$ python3 -q
>>> import numpy as np
>>> np.set_printoptions(suppress=True, linewidth=140)
>>> E = np.load("case11.npy")
>>> E.round(1) + 0
array([[ 1. ,  0. ,  0.1,  0. ,  0.1],
       [ 0. ,  0.8,  0.5,  0.2,  0.3],
       [ 0.1,  0.5, -0.1, -0.5, -0.7],
       [ 0. ,  0.2, -0.5,  0.8, -0.3],
       [ 0.1,  0.3, -0.7, -0.3,  0.6]])
>>> # symmetric
>>> w, vecs = np.linalg.eig(E)
>>> np.round(np.sort(np.linalg.eigvals(E.T)), 1)
array([-1.,  1.,  1.,  1.,  1.])
>>> np.round(np.sort(np.linalg.eigvals(np.linalg.inv(E))), 1)
array([-1.+0.j,  1.+0.j,  1.+0.j,  1.-0.j,  1.+0.j])
>>> np.round(np.sort(np.linalg.eigvals(E @ E)), 1)
array([1., 1., 1., 1., 1.])
>>> vec = np.array([2, 2, 0, 2, 0])
>>> y = E @ vec
>>> print(y.round(1))
[2.  1.9 0.2 2.1 0.1]
>>> print(np.round(np.linalg.solve(E, 2 * y), 1))
[ 4.  4. -0.  4. -0.]
>>> np.round(np.linalg.solve(E, E[:, 1]), 1) + 0
array([0., 1., 0., 0., 0.])
>>> Y = np.array([[-5, -6], [5, -1], [-9, -5], [8, 6], [5, -9]])
>>> np.round(np.einsum("ik,kj->ij", E, Y), 1)
array([[-5.4, -6.7],
       [ 3. , -4.5],
       [-4.6,  2.7],
       [10. ,  9.5],
       [ 7.8, -4.1]])
>>> np.round(E @ Y, 1)
array([[-5.4, -6.7],
       [ 3. , -4.5],
       [-4.6,  2.7],
       [10. ,  9.5],
       [ 7.8, -4.1]])
>>> np.round(np.einsum("ij,ij->i", E, E), 1)
array([1., 1., 1., 1., 1.])
>>> print(np.round(np.einsum("ik,kj->ji", E, Y), 1))
[[-5.4  3.  -4.6 10.   7.8]
 [-6.7 -4.5  2.7  9.5 -4.1]]
>>> np.round(np.einsum("ij->j", E), 1)
array([ 1.2,  1.8, -0.7,  0.2, -0.1])
>>> np.vstack([E, Y.T]).shape
(7, 5)
>>> np.round(Y.T @ E.T, 1)
array([[-5.4,  3. , -4.6, 10. ,  7.8],
       [-6.7, -4.5,  2.7,  9.5, -4.1]])
>>> arr = np.load("data.npy")
>>> arr
array([[ 20. ,  29.2, -19.4,  39.8],
       [ 20. ,  30.4, -20.8,  38.6],
       [ 19.2,  29.4, -20. ,  39.9],
       [ 19.2,  30.3, -18.4,  39.2],
       [ 19.8,  31. , -19.9,  42.5],
       [ 19.1,  29.8, -19. ,  39.9],
       [ 19.8,  30. , -19.4,  41.2],
       [ 20.2,  29.2, -18.8,  39. ],
       [ 20.6,  29.6, -19.8,  40.7],
       [ 19.9,  28.7, -22.3,  40.7],
       [ 19.1,  29.7, -20.3,  39.1],
       [ 19.7,  29.6, -19.6,  40.2],
       [ 21.3,  29.5, -18.3,  40.7],
       [ 19.5,  30. , -20.3,  40.1],
       [ 19.8,  30.1, -18.6,  40.2],
       [ 20.4,  29.9, -20.5,  40.7],
       [ 20.2,  30.8, -19.9,  41.4],
       [ 19.6,  31.1, -21.1,  39.1],
       [ 19.3,  30.5, -17.8,  39.3],
       [ 19.7,  30.4, -20.3,  39.3],
       [ 20.4,  30.5, -20.4,  39.8],
       [ 21.3,  29.8, -21.4,  40.6],
       [ 18.7,  30.1, -19.1,  40.4],
       [ 20.6,  29.6, -20.9,  40.6],
       [ 20. ,  31.8, -20.8,  39.4]])
>>> D = np.linalg.norm(arr[:, None] - arr[None], axis=-1)
>>> np.unravel_index(D.round(6).argmax(), D.shape)
(np.int64(9), np.int64(18))
>>> np.linalg.matrix_rank(D ** 2)
np.int64(6)
>>> print(D[20].round(1))
[1.7 1.3 1.7 2.4 2.9 2.  1.9 2.2 1.4 2.8 1.7 1.4 2.7 1.1 2.  1.1 1.7 1.4 2.9 0.9 0.  1.7 2.3 1.3 1.5]
>>> vec = np.array([-2, -3, -3, 1])
>>> y = arr @ vec
>>> np.round(np.linalg.lstsq(arr, y)[0], 1)
array([-2., -3., -3.,  1.])
>>> np.round(np.linalg.pinv(arr) @ arr, 1) + 0
array([[1., 0., 0., 0.],
       [0., 1., 0., 0.],
       [0., 0., 1., 0.],
       [0., 0., 0., 1.]])
>>> np.round(np.linalg.solve(arr.T @ arr, arr.T @ y), 1)
array([-2., -3., -3.,  1.])
>>> rng = np.random.default_rng(998)
>>> y = y + 0.1 * rng.normal(size=25)
>>> y.round(1)
array([-29.5, -30.3, -26.6, -34.9, -30.4, -30.7, -30.1, -32.7, -29.8, -18.3, -27.5, -29.1, -35.6, -28. , -33.9, -28.2, -31.7, -30.2, -37.2,
       -30.3, -31.4, -27.2, -29.9, -26.8, -33.5])
>>> beta, *_ = np.linalg.lstsq(arr, y)
>>> [round(float(np.linalg.norm(np.linalg.solve(arr.T @ arr + lam * np.eye(4), arr.T @ y))), 2) for lam in (0, 1, 10, 100)]
[4.8, 4.45, 2.86, 0.86]
>>> np.round(np.linalg.norm(y - arr @ beta), 1)
np.float64(0.4)
>>> cen = arr - arr.mean(axis=0)
>>> U, sig, VT = np.linalg.svd(cen, full_matrices=False)
>>> round((sig ** 2).sum() ** 2 / (sig ** 4).sum(), 1)
np.float64(3.2)
>>> np.round(cen.mean(axis=0), 1) + 0
array([0., 0., 0., 0.])
>>> np.round(VT[0] * np.sign(VT[0, np.abs(VT[0]).argmax()]), 1) + 0
array([-0.3,  0. ,  0.9, -0.3])
>>> print(np.round(sig ** 2 / (sig ** 2).sum(), 1))
[0.4 0.3 0.2 0.1]
>>> sig.round(1)
array([5.4, 4.5, 3.4, 2.7])
>>> np.abs(U[:, 0]).argmax()
np.int64(9)
>>> np.abs(VT[0]).argmax()
np.int64(2)
>>> (np.sign(U[:, 0]) == np.sign(U[0, 0])).astype(int)
array([1, 0, 1, 1, 0, 1, 1, 1, 0, 0, 1, 1, 1, 0, 1, 0, 0, 0, 1, 0, 0, 0, 1, 0, 0])
>>> Y = np.c_[arr[:, :1] @ np.array([[-2]]), np.array([-2, -5, -2, 0, -5, 0, -4, 1, 0, 5, -5, 2, -3, -5, 5, 0, -1, 5, 3, -4, -1, -3, -5, 2, 4])]
>>> Y
array([[-40. ,  -2. ],
       [-40. ,  -5. ],
       [-38.4,  -2. ],
       [-38.4,   0. ],
       [-39.6,  -5. ],
       [-38.2,   0. ],
       [-39.6,  -4. ],
       [-40.4,   1. ],
       [-41.2,   0. ],
       [-39.8,   5. ],
       [-38.2,  -5. ],
       [-39.4,   2. ],
       [-42.6,  -3. ],
       [-39. ,  -5. ],
       [-39.6,   5. ],
       [-40.8,   0. ],
       [-40.4,  -1. ],
       [-39.2,   5. ],
       [-38.6,   3. ],
       [-39.4,  -4. ],
       [-40.8,  -1. ],
       [-42.6,  -3. ],
       [-37.4,  -5. ],
       [-41.2,   2. ],
       [-40. ,   4. ]])
>>> np.round(np.linalg.norm(np.linalg.qr(arr)[0].T @ Y, axis=0) ** 2 / ((Y ** 2).sum(axis=0) + 1e-12), 1)
array([1. , 0.1])
>>> np.linalg.matrix_rank(Y)
np.int64(2)
>>> gram = np.cov(arr, rowvar=False)
>>> np.round(np.polyfit(arr[:, 0], arr[:, 2], 1), 1)
array([ -0.4, -11.8])
>>> gram.round(1) + 0
array([[ 0.4, -0.1, -0.2,  0.2],
       [-0.1,  0.5,  0. ,  0. ],
       [-0.2,  0. ,  1.1, -0.1],
       [ 0.2,  0. , -0.1,  0.8]])
>>> round(float(np.corrcoef(arr[:, 0], arr[:, 2])[0, 1]), 1)
-0.2
>>> np.argsort(-arr.std(axis=0).round(6), kind="stable")
array([2, 3, 1, 0])
>>> np.round(np.corrcoef(arr.T), 1) + 0
array([[ 1. , -0.1, -0.2,  0.3],
       [-0.1,  1. ,  0. , -0.1],
       [-0.2,  0. ,  1. , -0.1],
       [ 0.3, -0.1, -0.1,  1. ]])
>>> np.round(arr.std(axis=0), 1)
array([0.6, 0.7, 1. , 0.9])
>>> gram.shape
(4, 4)
>>> print(np.round(np.linalg.eigvalsh(gram)[::-1], 1))
[1.2 0.8 0.5 0.3]
>>> mat = np.array([[0.0, 2.0, 0.0, -3.0],
...     [0.0, 5.0, 0.0, 0.0],
...     [0.0, 2.0, 5.0, 2.0],
...     [0.0, -2.0, 0.0, 3.0]])
>>> P = np.triu(np.array([[2, -1, 3, -2], [-3, 1, -3, -1], [-3, 2, -1, 2], [-1, 2, 2, 2]]), 1) + np.eye(4)
>>> Y = P @ mat @ np.linalg.inv(P)
>>> Y
array([[  0.,   7.,  36., -68.],
       [  0.,   1., -12.,  16.],
       [  0.,  -2.,  -1.,   8.],
       [  0.,  -2.,  -6.,  13.]])
>>> np.round(np.poly(Y), 1)
array([  1., -13.,  55., -75.,   0.])
>>> print(P @ mat - mat @ P)
[[ 0.  5. 21.  2.]
 [ 0. -4.  0. -4.]
 [ 0. -4.  6. -2.]
 [ 0.  0. -6. -2.]]
>>> [round(float(x), 1) for x in np.linalg.svd(mat, compute_uv=False)[:3]]
[6.6, 5.8, 2.8]
>>> round(float(np.linalg.norm(mat, 2) / np.linalg.norm(mat)), 1)
0.7
>>> np.linalg.cond(mat) > 100
np.True_
>>> np.argsort(-np.linalg.norm(mat, axis=0).round(6), kind="stable")[:3]
array([1, 2, 3])
>>> U, sig, VT = np.linalg.svd(mat)
>>> np.argmax(sig[:-1] / (sig[1:] + 1e-6)) + 1
np.int64(3)
>>> Y = U[:, :3] @ np.diag(sig[:3]) @ VT[:3]
>>> np.linalg.matrix_rank(Y)
np.int64(3)
>>> round(float(np.linalg.norm(mat - Y) / np.linalg.norm(mat)), 1)
0.0
>>> Y.round(1) + 0
array([[ 0.,  2.,  0., -3.],
       [ 0.,  5.,  0.,  0.],
       [ 0.,  2.,  5.,  2.],
       [ 0., -2.,  0.,  3.]])
>>> K = np.load("mat.npy")
>>> K
array([[ 5,  5, -3,  7,  7],
       [ 3,  3, -5,  5,  5],
       [ 3,  3, -5,  5,  5]])
>>> np.allclose(K[:-1].T @ np.linalg.lstsq(K[:-1].T, K[-1])[0], K[-1])
True
>>> Y = K + rng.integers(-2, 3, (3, 2)) @ rng.integers(-2, 3, (2, 5))
>>> Y
array([[ 7,  5, -3,  3,  7],
       [ 5,  3, -5,  1,  5],
       [ 4,  1, -7,  1,  4]])
>>> np.linalg.matrix_rank(Y - K, tol=1e-8)
np.int64(2)
>>> w1 = np.array([[4, 0, 5, 5, 3],
...     [2, 5, 1, 5, 1],
...     [3, 3, 0, 1, 5],
...     [5, 3, 4, 0, 4],
...     [5, 5, 2, 3, 3]])
>>> beta = np.array([3, 0, 2, 1, 1])
>>> H = np.maximum(Y @ w1 + beta, 0)
>>> (H > 0).astype(int)
array([[1, 1, 1, 1, 1],
       [1, 1, 1, 1, 1],
       [1, 1, 1, 1, 0]])
>>> H
array([[82, 60, 68, 79, 45],
       [44, 28, 44, 51, 13],
       [25,  7, 35, 31,  0]])
>>> np.round((H > 0).mean(axis=0), 1)
array([1. , 1. , 1. , 1. , 0.7])
>>> basis = np.array([[2, 3, 1], [2, 2, 3], [0, 3, 0], [0, 1, 0], [2, 0, 1]])
>>> H @ basis
array([[374, 649, 307],
       [170, 371, 141],
       [ 64, 225,  46]])
>>> print(w1 @ basis)
[[14 32  7]
 [16 24 18]
 [22 16 17]
 [24 33 18]
 [26 34 23]]
>>> (H @ basis).round(6).argmax(axis=1)
array([1, 1, 1])
>>> np.count_nonzero(H)
np.int64(14)
>>> H - H[0]
array([[  0,   0,   0,   0,   0],
       [-38, -32, -24, -28, -32],
       [-57, -53, -33, -48, -45]])
>>> np.round(H.mean(axis=0), 1)
array([50.3, 31.7, 49. , 53.7, 19.3])
>>> H.sum(axis=1)
array([334, 180,  98])
>>> round(float(np.linalg.norm(H)), 1)
183.0
>>> np.linalg.matrix_rank(H)
np.int64(3)
>>> def softmax(z):
...     e = np.exp(z - z.max(axis=-1, keepdims=True))
...     return e / e.sum(axis=-1, keepdims=True)
... 
>>> np.round(softmax(K[0] + -3), 1) + 0
array([0.1, 0.1, 0. , 0.4, 0.4])
>>> print(np.round(softmax(10 * K[0]), 1) + 0)
[0.  0.  0.  0.5 0.5]
>>> scores = K @ K.T / np.sqrt(5)
>>> np.round(softmax(scores)[0] @ K, 1)
array([ 5.,  5., -3.,  7.,  7.])
>>> np.round(softmax(scores), 1) + 0
array([[1., 0., 0.],
       [1., 0., 0.],
       [1., 0., 0.]])
>>> np.round(softmax(scores + np.triu(np.full(scores.shape, -np.inf), 1)), 1) + 0
array([[1., 0., 0.],
       [1., 0., 0.],
       [1., 0., 0.]])
>>> F = np.loadtxt("out17.csv", delimiter=",")
>>> F
array([[-4.,  4.,  3., -1.],
       [ 0., -3., -1., -4.],
       [-1.,  4.,  2., -4.],
       [-4.,  7.,  4.,  3.]])
>>> # rank 3
>>> r0 = np.array([0, -1])
>>> np.polyval(r0, K[1])
array([-1, -1, -1, -1, -1])
>>> print(np.convolve(K[1], r0))
[ 0 -3 -3  5 -5 -5]
>>> r = np.linalg.matrix_rank(F)
>>> print(r)
3
>>> null = np.linalg.svd(F)[2][r:].T
>>> np.round(null @ null.T, 1) + 0
array([[ 0.1, -0.1,  0.3,  0. ],
       [-0.1,  0.1, -0.3,  0. ],
       [ 0.3, -0.3,  0.8,  0. ],
       [ 0. ,  0. ,  0. ,  0. ]])
>>> print(np.round(F @ null, 1) + 0)
[[0.]
 [0.]
 [0.]
 [0.]]
>>> [int(np.linalg.matrix_rank(np.delete(F, i, axis=0))) for i in range(4)]
[3, 3, 2, 3]
>>> np.round(null[:, 0] / null[np.abs(null[:, 0]).round(6).argmax(), 0], 1) + 0
array([ 0.4, -0.4,  1. ,  0. ])
>>> Y = np.array([[3, 3], [2, 2]])
>>> basis = np.kron(Y, F)
>>> basis.shape
(8, 8)
>>> print(np.round(np.linalg.norm(basis, 2), 1), round(float(np.linalg.norm(Y, 2) * np.linalg.norm(F, 2)), 1))
62.3 62.3
>>> np.linalg.matrix_rank(basis)
np.int64(3)
>>> data = np.load("test1.npy")
>>> data
array([[-0.2,  0.5,  0.3,  0.8],
       [-1.3,  0.5,  1.8,  3.2],
       [-0.4, -0.3,  0.4,  1.1],
       [-1.7, -0.3,  1.4,  3.9],
       [ 0.4,  0. , -0.4, -1. ],
       [-1.1,  0.3,  1. ,  1.6],
       [ 0.6,  0.1, -0.5, -1.6],
       [ 0.5,  0.1, -0.5, -0.9],
       [-0.4,  0.5, -0.1,  0.5],
       [-0.5, -0.1,  0.5,  1.9],
       [ 1.5,  0.4, -1.6, -2.9]])
>>> basis = data[[1, 8]].astype(float)
>>> for _ in range(7):
...     z = np.linalg.norm(data[:, None] - basis, axis=-1).argmin(axis=1)
...     basis = np.array([data[z == j].mean(axis=0) for j in range(2)])
... 
>>> z
array([1, 0, 0, 0, 1, 0, 1, 1, 1, 0, 1])
>>> np.abs(basis[1] - basis[0]).argmax()
np.int64(3)
>>> np.bincount(z)
array([5, 6])
>>> basis.round(1) + 0
array([[-1. ,  0. ,  1. ,  2.3],
       [ 0.4,  0.3, -0.5, -0.8]])
>>> np.round(basis[1] - basis[0], 1)
array([ 1.4,  0.2, -1.5, -3.2])
>>> np.argsort(-np.linalg.norm(basis, axis=0).round(6), kind="stable")[:3]
array([3, 2, 0])
>>> print([round(float(x), 1) for x in np.linalg.svd(basis, compute_uv=False)[:3]])
[2.9, 0.3]
>>> print(np.linalg.matrix_rank(basis, rtol=0.1))
1
